In [1]: import numpy as np

In [2]: np.set_printoptions(precision=2, suppress=True, linewidth=120)

In [3]: def tidy(a):
   ...:     return np.round(a, 2) + 0
   ...: 

In [4]: M = np.load("a.npy")

In [5]: print(M)
[[ 0.03  0.29  0.21  0.29]
 [ 0.13  0.86  0.72  0.86]
 [-0.12 -0.83 -0.69 -0.83]
 [-0.21 -0.97 -0.9  -0.97]
 [ 0.09  0.72  0.56  0.72]
 [ 0.07  0.6   0.45  0.6 ]
 [ 0.1   0.76  0.6   0.76]
 [-0.13 -0.86 -0.72 -0.86]
 [ 0.05  0.46  0.34  0.46]
 [-0.04 -0.38 -0.27 -0.38]
 [-0.19 -0.96 -0.87 -0.96]
 [-0.05 -0.46 -0.34 -0.46]
 [ 0.04  0.38  0.27  0.38]
 [ 0.11  0.8   0.65  0.8 ]
 [-0.01 -0.1  -0.07 -0.1 ]
 [ 0.07  0.6   0.45  0.6 ]]

In [6]: left, sig, VT = np.linalg.svd(M)

In [7]: evecs = VT[:(sig > 1e-8).sum()]

In [8]: rng = np.random.default_rng(830831)

In [9]: x = M[5] + 3 * M[10] + rng.integers(2) * np.eye(4)[1]

In [10]: tidy(x)
Out[10]: array([-0.5 , -1.28, -2.16, -2.28])

In [11]: tidy(np.diag(evecs.T @ evecs))
Out[11]: array([1. , 0.5, 1. , 0.5])

In [12]: tidy(evecs.T @ evecs)
Out[12]: 
array([[1. , 0. , 0. , 0. ],
       [0. , 0.5, 0. , 0.5],
       [0. , 0. , 1. , 0. ],
       [0. , 0.5, 0. , 0.5]])

In [13]: np.allclose(evecs.T @ evecs @ x, x)
Out[13]: False

In [14]: tidy(np.linalg.norm(x - evecs.T @ evecs @ x))
Out[14]: np.float64(0.71)

In [15]: mat = np.loadtxt("dump.csv", delimiter=",")

In [16]: tidy(mat)
Out[16]: 
array([[ 0.99,  3.08,  0.19],
       [-3.45,  0.98, -0.51],
       [ 2.19, -0.94, -3.78],
       [-1.94, -2.2 , -0.46],
       [-1.32,  2.08, -1.76]])

In [17]: hat = mat @ np.linalg.solve(mat.T @ mat, mat.T)

In [18]: tidy((np.eye(5) - hat) @ mat)
Out[18]: 
array([[0., 0., 0.],
       [0., 0., 0.],
       [0., 0., 0.],
       [0., 0., 0.],
       [0., 0., 0.]])

In [19]: print(tidy(np.linalg.eigvalsh(hat)))
[0. 0. 1. 1. 1.]

In [20]: tidy(np.diag(hat))
Out[20]: array([0.52, 0.61, 0.92, 0.44, 0.51])

In [21]: Q = mat.astype(float).copy()

In [22]: for j in range(3):
    ...:     Q[:, j] -= Q[:, :j] @ (Q[:, :j].T @ Q[:, j])
    ...:     Q[:, j] /= np.linalg.norm(Q[:, j])
    ...: 

In [23]: tidy(Q.T @ mat)
Out[23]: 
array([[ 4.82, -0.17, -0.65],
       [ 0.  ,  4.52,  0.19],
       [ 0.  ,  0.  ,  4.18]])

In [24]: f = np.array([1, 1])

In [25]: tidy(np.polyval(f, mat[4]))
Out[25]: array([-0.32,  3.08, -0.76])

In [26]: tidy(np.cross(mat[4, :3], mat[1, :3]))
Out[26]: array([0.67, 5.42, 5.89])

In [27]: x = np.array([-2, -1, 2])

In [28]: rhs = mat @ x

In [29]: tidy(np.linalg.lstsq(mat, rhs)[0])
Out[29]: array([-2., -1.,  2.])

In [30]: tidy(np.linalg.pinv(mat) @ mat)
Out[30]: 
array([[1., 0., 0.],
       [0., 1., 0.],
       [0., 0., 1.]])

In [31]: rhs = rhs + 0.3 * rng.normal(size=5)

In [32]: tidy(rhs)
Out[32]: array([ -4.63,   4.74, -10.7 ,   4.93,  -3.31])

In [33]: c, *_ = np.linalg.lstsq(mat, rhs)

In [34]: c.round()
Out[34]: array([-2., -1.,  2.])

In [35]: print([round(float(np.linalg.norm(np.linalg.solve(mat.T @ mat + lam * np.eye(3), mat.T @ rhs))), 2) for lam in (0, 1, 10, 100)])
[2.94, 2.81, 2.03, 0.54]

In [36]: X = np.load("layer1.npy")

In [37]: X
Out[37]: 
array([[0, 1, 0, 1, 0],
       [1, 0, 0, 0, 0],
       [0, 0, 0, 0, 1],
       [1, 0, 0, 0, 0],
       [0, 0, 1, 0, 0]])

In [38]: # looks like rank 4

In [39]: np.all(np.linalg.eigvalsh(X) > 0)
Out[39]: np.False_

In [40]: w, evecs = np.linalg.eigh(X)

In [41]: tidy(w.sum()), np.trace(X)
Out[41]: (np.float64(0.0), np.int64(0))

In [42]: print(tidy(np.linalg.eigvalsh(X + -1 * np.eye(5))))
[-2.41 -2.   -1.    0.    0.41]

In [43]: tidy(np.linalg.svd(X, compute_uv=False))
Out[43]: array([1.41, 1.41, 1.  , 1.  , 0.  ])

In [44]: tidy(np.abs(evecs[:, -1]))
Out[44]: array([0.71, 0.5 , 0.  , 0.5 , 0.  ])

In [45]: tidy(evecs.T @ X @ evecs)
Out[45]: 
array([[-1.41,  0.  ,  0.  ,  0.  ,  0.  ],
       [ 0.  , -1.  ,  0.  ,  0.  ,  0.  ],
       [ 0.  ,  0.  ,  0.  ,  0.  ,  0.  ],
       [ 0.  ,  0.  ,  0.  ,  1.  ,  0.  ],
       [ 0.  ,  0.  ,  0.  ,  0.  ,  1.41]])

In [46]: np.unique(w.round(6) + 0, return_counts=True)[1]
Out[46]: array([1, 1, 1, 1, 1])

In [47]: Y = X + rng.integers(-2, 3, (5, 4)) @ rng.integers(-2, 3, (4, 5))

In [48]: Y
Out[48]: 
array([[-10,   6,  -5,  -1,   7],
       [  0,  10,  -3,  -1,   0],
       [  2,  -7,   0,   4,   0],
       [ -3,   0,   3,  -8,   4],
       [  7,  -6,   1,   5,  -4]])

In [49]: Y - X
Out[49]: 
array([[-10,   5,  -5,  -2,   7],
       [ -1,  10,  -3,  -1,   0],
       [  2,  -7,   0,   4,  -1],
       [ -4,   0,   3,  -8,   4],
       [  7,  -6,   0,   5,  -4]])

In [50]: np.linalg.matrix_rank(Y - X, tol=1e-8)
Out[50]: np.int64(4)

In [51]: left, sig, VT = np.linalg.svd(X)

In [52]: evecs = VT[:(sig > 1e-8).sum()]

In [53]: x = X[4] + 5 * X[0] + rng.integers(2) * np.eye(5)[4]

In [54]: x
Out[54]: array([0., 5., 1., 5., 0.])

In [55]: tidy(evecs.T @ evecs)
Out[55]: 
array([[1. , 0. , 0. , 0. , 0. ],
       [0. , 0.5, 0. , 0.5, 0. ],
       [0. , 0. , 1. , 0. , 0. ],
       [0. , 0.5, 0. , 0.5, 0. ],
       [0. , 0. , 0. , 0. , 1. ]])

In [56]: np.allclose(evecs.T @ evecs @ x, x)
Out[56]: True

In [57]: tidy(np.diag(evecs.T @ evecs))
Out[57]: array([1. , 0.5, 1. , 0.5, 1. ])

In [58]: np.linalg.matrix_rank(np.vstack([X, x]))
Out[58]: np.int64(4)

In [59]: F = np.loadtxt("mat.csv", delimiter=",")

In [60]: print(F)
[[-0.2   0.8   2.41]
 [-0.7  -0.2  -0.64]
 [ 1.5   0.    0.04]
 [-0.4   0.4   1.19]
 [-0.2  -0.7  -2.14]
 [ 1.    0.5   1.56]
 [-0.2   0.1   0.3 ]
 [-0.1   0.8   2.4 ]
 [-0.3   0.9   2.67]
 [-0.7  -1.9  -5.63]
 [ 0.7  -0.7  -2.07]
 [-0.3  -1.8  -5.43]
 [-0.3  -1.4  -4.28]
 [ 0.1   0.4   1.2 ]
 [-0.2   1.2   3.55]
 [-1.2  -0.2  -0.57]
 [ 1.3   0.7   2.  ]
 [ 1.3  -1.1  -3.29]
 [-0.1  -0.2  -0.63]
 [ 0.2   1.4   4.17]
 [-1.   -1.   -3.08]
 [-0.1   1.    3.05]
 [-1.1  -0.4  -1.2 ]
 [ 0.8  -1.   -2.96]
 [-0.2   0.9   2.69]
 [ 0.1   0.    0.01]
 [-0.6   0.   -0.06]]

In [61]: d = np.linalg.norm(F[:, None] - F[None], axis=-1)

In [62]: np.unravel_index(d.round(6).argmax(), d.shape)
Out[62]: (np.int64(9), np.int64(19))

In [63]: d.shape
Out[63]: (27, 27)

In [64]: np.flatnonzero(d[19] < d.mean() / 2)
Out[64]: array([ 8, 14, 19, 21, 24])

In [65]: Y = np.c_[F[:, :1] @ np.array([[-7]]), np.array([3, 2, 0, 2, 1, 1, 1, 1, 1, 3, 1, 3, 1, 0, 2, 2, 0, 1, 1, 2, 1, 2, 3, 1, 0, 0, 1])]

In [66]: tidy(Y)
Out[66]: 
array([[  1.4,   3. ],
       [  4.9,   2. ],
       [-10.5,   0. ],
       [  2.8,   2. ],
       [  1.4,   1. ],
       [ -7. ,   1. ],
       [  1.4,   1. ],
       [  0.7,   1. ],
       [  2.1,   1. ],
       [  4.9,   3. ],
       [ -4.9,   1. ],
       [  2.1,   3. ],
       [  2.1,   1. ],
       [ -0.7,   0. ],
       [  1.4,   2. ],
       [  8.4,   2. ],
       [ -9.1,   0. ],
       [ -9.1,   1. ],
       [  0.7,   1. ],
       [ -1.4,   2. ],
       [  7. ,   1. ],
       [  0.7,   2. ],
       [  7.7,   3. ],
       [ -5.6,   1. ],
       [  1.4,   0. ],
       [ -0.7,   0. ],
       [  4.2,   1. ]])

In [67]: tidy(np.linalg.norm(Y - F @ np.linalg.lstsq(F, Y)[0], axis=0))
Out[67]: array([0. , 7.9])

In [68]: Q, r_ = np.linalg.qr(Y)

In [69]: tidy(Q.T @ Q)
Out[69]: 
array([[1., 0.],
       [0., 1.]])

In [70]: Q.shape, r_.shape
Out[70]: ((27, 2), (2, 2))

In [71]: np.allclose(r_.T @ r_, Y.T @ Y)
Out[71]: True

In [72]: print(tidy(Q @ r_))
[[  1.4   3. ]
 [  4.9   2. ]
 [-10.5   0. ]
 [  2.8   2. ]
 [  1.4   1. ]
 [ -7.    1. ]
 [  1.4   1. ]
 [  0.7   1. ]
 [  2.1   1. ]
 [  4.9   3. ]
 [ -4.9   1. ]
 [  2.1   3. ]
 [  2.1   1. ]
 [ -0.7   0. ]
 [  1.4   2. ]
 [  8.4   2. ]
 [ -9.1   0. ]
 [ -9.1   1. ]
 [  0.7   1. ]
 [ -1.4   2. ]
 [  7.    1. ]
 [  0.7   2. ]
 [  7.7   3. ]
 [ -5.6   1. ]
 [  1.4   0. ]
 [ -0.7   0. ]
 [  4.2   1. ]]

In [73]: print(tidy(np.trace(Q @ Q.T)))
2.0

In [74]: x = np.array([3, -2, 3])

In [75]: rhs = F @ x

In [76]: print(tidy(np.linalg.solve(F.T @ F, F.T @ rhs)))
[ 3. -2.  3.]

In [77]: tidy(np.linalg.lstsq(F, rhs)[0])
Out[77]: array([ 3., -2.,  3.])

In [78]: rhs = rhs + 0.05 * rng.normal(size=27)

In [79]: tidy(rhs)
Out[79]: 
array([  4.95,  -3.6 ,   4.61,   1.57,  -5.58,   6.64,   0.  ,   5.22,   5.28, -15.21,  -2.73, -13.68, -10.87,   3.06,
         7.56,  -5.04,   8.56,  -3.74,  -1.84,  10.31, -10.28,   6.84,  -6.05,  -4.46,   5.66,   0.42,  -1.92])

In [80]: c, *_ = np.linalg.lstsq(F, rhs)

In [81]: tidy(c)
Out[81]: array([ 3.03, -0.99,  2.66])

In [82]: tidy(F.T @ (rhs - F @ c))
Out[82]: array([0., 0., 0.])

In [83]: tidy(np.linalg.norm(F, 2) / np.linalg.norm(F))
Out[83]: np.float64(0.97)

In [84]: np.argsort(-np.linalg.norm(F, axis=0).round(6), kind="stable")[:3]
Out[84]: array([2, 1, 0])

In [85]: J = np.array([[1, 4, 6, 7, 6], [1, 2, 7, 8, 2], [8, 5, 3, 8, 8]])

In [86]: J[0] = J[1]

In [87]: print(J)
[[1 2 7 8 2]
 [1 2 7 8 2]
 [8 5 3 8 8]]

In [88]: print(np.linalg.lstsq(J[:-1].T, J[-1])[2])
1

In [89]: np.abs(np.diag(np.linalg.qr(J)[1])) > 1e-9
Out[89]: array([ True,  True, False])

In [90]: np.allclose(J[:-1].T @ np.linalg.lstsq(J[:-1].T, J[-1])[0], J[-1])
Out[90]: False

In [91]: print(np.unique(J.round(6), axis=0).shape)
(2, 5)

In [92]: tidy(J @ np.linalg.pinv(J) @ J)
Out[92]: 
array([[1., 2., 7., 8., 2.],
       [1., 2., 7., 8., 2.],
       [8., 5., 3., 8., 8.]])

In [93]: f, r1 = J[1], J[2]

In [94]: f @ f
Out[94]: np.int64(122)

In [95]: pr = (f @ r1) / (f @ f) * f

In [96]: tidy(r1 - pr)
Out[96]: array([ 7.02,  3.05, -3.83,  0.2 ,  6.05])

In [97]: np.linalg.matrix_rank(np.outer(f, r1))
Out[97]: np.int64(1)

In [98]: tidy((r1 - pr) @ f)
Out[98]: np.float64(0.0)

In [99]: tidy(pr)
Out[99]: array([0.98, 1.95, 6.83, 7.8 , 1.95])

In [100]: Y = J[0, 0] * J[1:] - np.outer(J[1:, 0], J[0])

In [101]: Y
Out[101]: 
array([[  0,   0,   0,   0,   0],
       [  0, -11, -53, -56,  -8]])

In [102]: print(J[:, 0] / J[0, 0])
[1. 1. 8.]

In [103]: np.flatnonzero(~Y.round(6).any(axis=1))
Out[103]: array([0])

In [104]: t = np.radians(72)

In [105]: r_ = np.eye(5)

In [106]: r_[4, 4] = r_[2, 2] = np.cos(t)

In [107]: r_[4, 2], r_[2, 4] = -np.sin(t), np.sin(t)

In [108]: tidy(r_)
Out[108]: 
array([[ 1.  ,  0.  ,  0.  ,  0.  ,  0.  ],
       [ 0.  ,  1.  ,  0.  ,  0.  ,  0.  ],
       [ 0.  ,  0.  ,  0.31,  0.  ,  0.95],
       [ 0.  ,  0.  ,  0.  ,  1.  ,  0.  ],
       [ 0.  ,  0.  , -0.95,  0.  ,  0.31]])

In [109]: Y = J @ r_.T

In [110]: print(tidy(np.linalg.svd(J, compute_uv=False)), tidy(np.linalg.svd(Y, compute_uv=False)))
[20.09  8.15  0.  ] [20.09  8.15  0.  ]

In [111]: tidy(np.abs(Y - J).max(axis=0))
Out[111]: array([0.  , 0.  , 5.54, 0.  , 8.38])

In [112]: np.allclose(np.linalg.norm(J, axis=1), np.linalg.norm(Y, axis=1))
Out[112]: True

In [113]: rank = np.linalg.matrix_rank(J)

In [114]: rank
Out[114]: np.int64(2)

In [115]: ns = np.linalg.svd(J)[2][rank:].T

In [116]: np.linalg.matrix_rank(J.T @ J), np.linalg.matrix_rank(J @ J.T)
Out[116]: (np.int64(2), np.int64(2))

In [117]: ns.shape
Out[117]: (5, 3)

In [118]: np.allclose(J @ ns, 0)
Out[118]: True

In [119]: print([int(np.linalg.matrix_rank(np.delete(J, i, axis=0))) for i in range(3)])
[2, 2, 1]

In [120]: print(tidy(J @ ns))
[[0. 0. 0.]
 [0. 0. 0.]
 [0. 0. 0.]]

In [121]: tidy(ns @ ns.T)
Out[121]: 
array([[ 0.54, -0.21,  0.19, -0.08, -0.4 ],
       [-0.21,  0.88, -0.01, -0.14, -0.2 ],
       [ 0.19, -0.01,  0.47, -0.45,  0.1 ],
       [-0.08, -0.14, -0.45,  0.48, -0.14],
       [-0.4 , -0.2 ,  0.1 , -0.14,  0.63]])
